$ python3 -q
>>> import numpy as np
>>> import numpy.linalg as la
>>> np.set_printoptions(suppress=True, linewidth=160)
>>> arr = np.load("x.npy")
>>> arr
array([[ 1,  0,  0,  0,  0,  0,  0],
       [ 6,  1,  0,  0,  0,  0,  0],
       [-3,  7,  1,  0,  0,  0,  0],
       [ 9, -1,  1,  1,  0,  0,  0],
       [-1, -2, -4,  7,  1,  0,  0],
       [ 1, -1, -6, -8,  4,  1,  0],
       [-7,  4,  6,  1,  2,  8,  1]])
>>> # triangular
>>> la.norm(arr, axis=1).argmax()
np.int64(6)
>>> np.round(la.norm(arr, "nuc"), 2)
np.float64(48.92)
>>> np.prod(np.diag(arr)), np.round(la.det(arr), 2)
(np.int64(1), np.float64(1.0))
>>> arr @ arr
array([[  1,   0,   0,   0,   0,   0,   0],
       [ 12,   1,   0,   0,   0,   0,   0],
       [ 36,  14,   1,   0,   0,   0,   0],
       [  9,   5,   2,   1,   0,   0,   0],
       [ 61, -39,  -1,  14,   1,   0,   0],
       [-62, -44, -36,  12,   8,   1,   0],
       [  7,  37, -43, -48,  36,  16,   1]])
>>> np.round(np.sort(la.eigvals(arr)), 2)
array([1., 1., 1., 1., 1., 1., 1.])
>>> la.matrix_power(arr, 3)
array([[   1,    0,    0,    0,    0,    0,    0],
       [  18,    1,    0,    0,    0,    0,    0],
       [ 117,   21,    1,    0,    0,    0,    0],
       [  42,   18,    3,    1,    0,    0,    0],
       [ -45,  -62,    9,   21,    1,    0,    0],
       [-117, -325,  -62,   60,   12,    1,    0],
       [-101, -300, -325,   77,  102,   24,    1]])
>>> arr @ arr
array([[  1,   0,   0,   0,   0,   0,   0],
       [ 12,   1,   0,   0,   0,   0,   0],
       [ 36,  14,   1,   0,   0,   0,   0],
       [  9,   5,   2,   1,   0,   0,   0],
       [ 61, -39,  -1,  14,   1,   0,   0],
       [-62, -44, -36,  12,   8,   1,   0],
       [  7,  37, -43, -48,  36,  16,   1]])
>>> assert arr == arr.T
Traceback (most recent call last):
  File "<python-input-13>", line 1, in <module>
    assert arr == arr.T
           ^^^^^^^^^^^^
ValueError: The truth value of an array with more than one element is ambiguous. Use a.any() or a.all()
>>> la.determinant(arr)
Traceback (most recent call last):
  File "<python-input-14>", line 1, in <module>
    la.determinant(arr)
    ^^^^^^^^^^^^^^
AttributeError: module 'numpy.linalg' has no attribute 'determinant'
>>> round(float(np.abs(la.eigvals(arr)).max()), 2)
1.0
>>> round(float(la.det(arr)), 2)
1.0
>>> J = np.loadtxt("m.csv", delimiter=",")
>>> J
array([[-2., -1., -4.,  2., -6.,  3.,  3.,  7.,  1.],
       [-5.,  1.,  5.,  8.,  7.,  6.,  5.,  1.,  4.],
       [ 0.,  4.,  1., -8.,  1.,  5.,  5.,  0.,  1.],
       [ 3.,  8., -8.,  8., -5.,  0.,  6.,  8.,  8.],
       [-2., -8.,  5.,  9., -4.,  7.,  8.,  5.,  4.],
       [ 0.,  0.,  0.,  0.,  0.,  3., -1.,  3., -1.],
       [ 0.,  0.,  0.,  0.,  0.,  1.,  3., -1.,  2.],
       [ 0.,  0.,  0.,  0.,  0., -1., -1.,  0.,  2.],
       [ 0.,  0.,  0.,  0.,  0., -2.,  1.,  2.,  1.]])
>>> def softmax(z):
...     e = np.exp(z - z.max(axis=-1, keepdims=True))
...     return e / e.sum(axis=-1, keepdims=True)
... 
>>> np.round(softmax(J[5]), 2)
array([0.02, 0.02, 0.02, 0.02, 0.02, 0.44, 0.01, 0.44, 0.01])
>>> np.round(softmax(J[5] + -3), 2)
array([0.02, 0.02, 0.02, 0.02, 0.02, 0.44, 0.01, 0.44, 0.01])
>>> np.round(softmax(J).sum(axis=1), 2)
array([1., 1., 1., 1., 1., 1., 1., 1., 1.])
>>> att = J @ J.T / np.sqrt(9)
>>> np.round(softmax(att), 2) + 0
array([[0.  , 0.  , 0.  , 1.  , 0.  , 0.  , 0.  , 0.  , 0.  ],
       [0.  , 1.  , 0.  , 0.  , 0.  , 0.  , 0.  , 0.  , 0.  ],
       [0.  , 0.  , 1.  , 0.  , 0.  , 0.  , 0.  , 0.  , 0.  ],
       [0.  , 0.  , 0.  , 1.  , 0.  , 0.  , 0.  , 0.  , 0.  ],
       [0.  , 0.  , 0.  , 0.  , 1.  , 0.  , 0.  , 0.  , 0.  ],
       [0.6 , 0.01, 0.  , 0.  , 0.31, 0.08, 0.  , 0.  , 0.  ],
       [0.  , 0.11, 0.01, 0.06, 0.82, 0.  , 0.  , 0.  , 0.  ],
       [0.01, 0.01, 0.  , 0.7 , 0.  , 0.01, 0.02, 0.18, 0.07],
       [0.  , 0.  , 0.  , 1.  , 0.  , 0.  , 0.  , 0.  , 0.  ]])
>>> O, R = la.qr(J)
>>> np.round(abs(R[0, 0]), 2), round(float(la.norm(J[:, 0])), 2)
(np.float64(6.48), 6.48)
>>> np.trace(O @ O.T)
np.float64(9.0)
>>> np.round(O @ R, 2) + 0
array([[-2., -1., -4.,  2., -6.,  3.,  3.,  7.,  1.],
       [-5.,  1.,  5.,  8.,  7.,  6.,  5.,  1.,  4.],
       [ 0.,  4.,  1., -8.,  1.,  5.,  5.,  0.,  1.],
       [ 3.,  8., -8.,  8., -5.,  0.,  6.,  8.,  8.],
       [-2., -8.,  5.,  9., -4.,  7.,  8.,  5.,  4.],
       [ 0.,  0.,  0.,  0.,  0.,  3., -1.,  3., -1.],
       [ 0.,  0.,  0.,  0.,  0.,  1.,  3., -1.,  2.],
       [ 0.,  0.,  0.,  0.,  0., -1., -1.,  0.,  2.],
       [ 0.,  0.,  0.,  0.,  0., -2.,  1.,  2.,  1.]])
>>> np.round(np.abs(np.diag(R)), 2)
array([ 6.48, 10.65,  7.1 , 14.44,  5.1 ,  3.87,  3.45,  3.43,  2.38])
>>> np.allclose(R.T @ R, J.T @ J)
True
>>> blk = np.stack([J, -1 * J, J[::-1]])
>>> la.matrix_rank(blk)
array([9, 9, 9])
>>> blk.sum(axis=0)
array([[ 0.,  0.,  0.,  0.,  0., -2.,  1.,  2.,  1.],
       [ 0.,  0.,  0.,  0.,  0., -1., -1.,  0.,  2.],
       [ 0.,  0.,  0.,  0.,  0.,  1.,  3., -1.,  2.],
       [ 0.,  0.,  0.,  0.,  0.,  3., -1.,  3., -1.],
       [-2., -8.,  5.,  9., -4.,  7.,  8.,  5.,  4.],
       [ 3.,  8., -8.,  8., -5.,  0.,  6.,  8.,  8.],
       [ 0.,  4.,  1., -8.,  1.,  5.,  5.,  0.,  1.],
       [-5.,  1.,  5.,  8.,  7.,  6.,  5.,  1.,  4.],
       [-2., -1., -4.,  2., -6.,  3.,  3.,  7.,  1.]])
>>> la.matrix_rank(blk.reshape(3, -1))
np.int64(2)
>>> x = np.array([0, 2, 2, 3, 0, 3, 2, 0, 0])
>>> J @ x
array([11., 64., 11., 36., 58.,  7.,  9., -5., -4.])
>>> J @ np.ones(9)
array([ 3., 32.,  9., 28., 24.,  4.,  5.,  0.,  2.])
>>> J @ (2 * x)
array([ 22., 128.,  22.,  72., 116.,  14.,  18., -10.,  -8.])
>>> (J * x).sum(axis=1)
array([11., 64., 11., 36., 58.,  7.,  9., -5., -4.])
>>> np.einsum("ij,j->i", J, x)
array([11., 64., 11., 36., 58.,  7.,  9., -5., -4.])
>>> x = np.array([0, -1, -2, 1, -2, -2, 2])
>>> h1 = np.maximum(arr @ x, 0)
>>> np.flatnonzero(h1 > 1e-9)
array([4])
>>> arr.T @ h1
array([-15, -30, -60, 105,  15,   0,   0])
>>> np.round(np.tanh(arr @ x), 2)
array([ 0.  , -0.76, -1.  ,  0.  ,  1.  , -1.  , -1.  ])
>>> feats = np.array([[0, -1, 2, -1, 2, 0],
...     [0, 0, -2, 1, -2, 0],
...     [0, 0, 0, 1, 2, 1],
...     [0, 0, 0, 0, -1, 1],
...     [0, 0, 0, 0, 0, 2],
...     [0, 0, 0, 0, 0, 0]])
>>> # rank 5
>>> left, sv, Vt = la.svd(feats)
>>> sv.round(2)
array([4.51, 2.57, 1.87, 0.7 , 0.26, 0.  ])
>>> A2 = left[:, :5] @ np.diag(sv[:5]) @ Vt[:5]
>>> la.matrix_rank(A2)
np.int64(5)
>>> round(la.norm(feats - A2) / la.norm(feats), 2)
np.float64(0.0)
>>> [round(float(x), 2) for x in la.svd(feats, compute_uv=False)[:3]]
[4.51, 2.57, 1.87]
>>> np.round(la.norm(feats, 2) / la.norm(feats), 2)
np.float64(0.81)
>>> np.argsort(-la.norm(feats, axis=0).round(6), kind="stable")[:3]
array([4, 2, 5])
>>> O, vecs = la.qr(J[:, :3])[0], la.qr(J[:, 3:])[0]
>>> sv = la.svd(O.T @ vecs, compute_uv=False)
>>> round(float(la.norm(O @ O.T - vecs @ vecs.T, 2)), 2)
1.0
>>> feats[6]
Traceback (most recent call last):
  File "<python-input-59>", line 1, in <module>
    feats[6]
    ~~~~~^^^
IndexError: index 6 is out of bounds for axis 0 with size 6
>>> np.count_nonzero(feats)
np.int64(13)
>>> la.matrix_rank(feats)
np.int64(5)
>>> np.round(feats.mean(axis=0), 2)
array([ 0.  , -0.17,  0.  ,  0.17,  0.17,  0.67])
>>> feats.sum(axis=0)
array([ 0, -1,  0,  1,  1,  4])
>>> np.abs(feats).max()
np.int64(2)
>>> F = np.load("test6.npy")
>>> F
array([[-11.93,  12.89,  -1.35,   5.44,   7.75],
       [  2.06,  14.77, -11.59,   5.89,   2.92],
       [ -3.29, -10.25,   0.24, -12.67, -11.11],
       [ -5.93,  -4.92,  10.64,  13.36,  -6.99],
       [ -6.04,   2.96,  14.34,  -5.21,  11.04],
       [ -5.99,  14.44, -10.31,  -5.32,  -4.59],
       [ -5.52,  -1.92,   1.39,  -2.44,  18.92],
       [ -7.98,  -3.03,  -2.89,  -5.22, -17.07],
       [  5.07,   3.  ,   1.29,  12.17, -14.68],
       [  2.36,   1.55, -12.16,  12.09,   9.91],
       [ 16.78,   1.73,  -6.24,   8.16,   3.15],
       [-17.72,  -4.83,   4.9 ,  -0.51,  -6.2 ],
       [-10.89,  -8.09, -12.1 ,   8.31,  -0.76],
       [  8.17, -12.06,   4.24,   7.76,  10.47],
       [  8.21,  12.56,   6.83,   2.8 , -10.97],
       [  3.14, -15.32,   7.57,  -9.72,   1.9 ],
       [ -1.06, -17.48,  -7.08,   0.43,  -6.55],
       [ -9.04, -15.06,   4.11,   8.35,  -2.23],
       [ -2.5 ,   2.15,   4.07,   7.81, -17.65]])
>>> cov = np.cov(F, rowvar=False)
>>> cov.shape
(5, 5)
>>> np.round(np.polyfit(F[:, 4], F[:, 2], 1), 2)
array([-0.04, -0.29])
>>> np.argsort(-F.std(axis=0).round(6), kind="stable")
array([4, 1, 0, 2, 3])
>>> np.round(la.eigvalsh(cov)[::-1], 2)
array([120.8 , 105.  ,  73.56,  56.82,  47.8 ])
>>> np.argwhere(np.triu(np.abs(np.corrcoef(F.T)) > 0.8, 1))
array([], shape=(0, 2), dtype=int64)
>>> round(np.corrcoef(F[:, 4], F[:, 2])[0, 1], 2)
np.float64(-0.05)
>>> d = la.norm(F[:, None] - F[None], axis=-1)
>>> d.shape
(19, 19)
>>> la.matrix_rank(d ** 2)
np.int64(7)
>>> np.round(la.norm(F, axis=1), 2)
array([20.  , 20.  , 20.  , 20.  , 20.  , 20.  , 20.  , 20.  , 20.  , 20.01, 20.  , 20.  , 20.  , 20.  , 20.  , 20.  , 20.  , 20.  , 20.  ])
>>> cov = F.T @ F
>>> np.round(la.eigvalsh(cov)[::-1], 2)
array([2241.65, 1917.31, 1332.82, 1166.85,  941.15])
>>> np.round(la.svd(F, compute_uv=False) ** 2, 2)
array([2241.65, 1917.31, 1332.82, 1166.85,  941.15])
>>> np.allclose(cov, cov.T)
True
>>> np.round(np.diag(cov), 2)
array([1337.61, 1921.76, 1136.04, 1215.57, 1988.8 ])
>>> A2 = np.c_[F[:, :4] @ np.array([[2, -2, 2, 2], [-2, 0, 2, 2], [0, 0, 2, -2], [1, 2, -2, 1]]), np.array([0, 2, 0, -3, -2, 2, 0, -1, -1, -2, 3, 0, -2, -2, 3, 3, 1, 2, -1])]
>>> A2.round(2)
array([[-44.2 ,  34.74, -11.66,  10.06,   0.  ],
       [-19.53,   7.66,  -1.3 ,  62.73,   2.  ],
       [  1.25, -18.76,  -1.26, -40.23,   0.  ],
       [ 11.34,  38.58, -27.14, -29.62,  -3.  ],
       [-23.21,   1.66,  32.94, -40.05,  -2.  ],
       [-46.18,   1.34,   6.92,  32.2 ,   2.  ],
       [ -9.64,   6.16,  -7.22, -20.1 ,   0.  ],
       [-15.12,   5.52, -17.36, -21.46,  -1.  ],
       [ 16.31,  14.2 ,  -5.62,  25.73,  -1.  ],
       [ 13.71,  19.46, -40.68,  44.23,  -2.  ],
       [ 38.26, -17.24,   8.22,  57.66,   3.  ],
       [-26.29,  34.42, -34.28, -55.41,   0.  ],
       [  2.71,  38.4 , -78.78,  -5.45,  -2.  ],
       [ 48.22,  -0.82, -14.82,  -8.5 ,  -2.  ],
       [ -5.9 , -10.82,  49.6 ,  30.68,   3.  ],
       [ 27.2 , -25.72,  10.22, -49.22,   3.  ],
       [ 33.27,   2.98, -52.1 , -22.49,   1.  ],
       [ 20.39,  34.78, -56.68, -48.07,   2.  ],
       [ -1.49,  20.62,  -8.18,  -1.03,  -1.  ]])
>>> la.matrix_rank(A2)
np.int64(5)
>>> la.matrix_rank(np.c_[F, A2])
np.int64(6)
>>> r0 = np.array([-2, 0, 2, -1, 2]) + 0.5
>>> W0 = np.outer(r0, r0) / (r0 @ r0)
>>> W0.round(2)
array([[ 0.15, -0.05, -0.25,  0.05, -0.25],
       [-0.05,  0.02,  0.08, -0.02,  0.08],
       [-0.25,  0.08,  0.41, -0.08,  0.41],
       [ 0.05, -0.02, -0.08,  0.02, -0.08],
       [-0.25,  0.08,  0.41, -0.08,  0.41]])
>>> la.cond(W0) > 100
np.True_
>>> np.round(la.norm(W0, 2) / la.norm(W0), 2)
np.float64(1.0)
>>> la.matrix_rank(W0, rtol=0.1)
np.int64(1)
>>> np.argsort(-la.norm(W0, axis=0).round(6), kind="stable")[:3]
array([2, 4, 0])
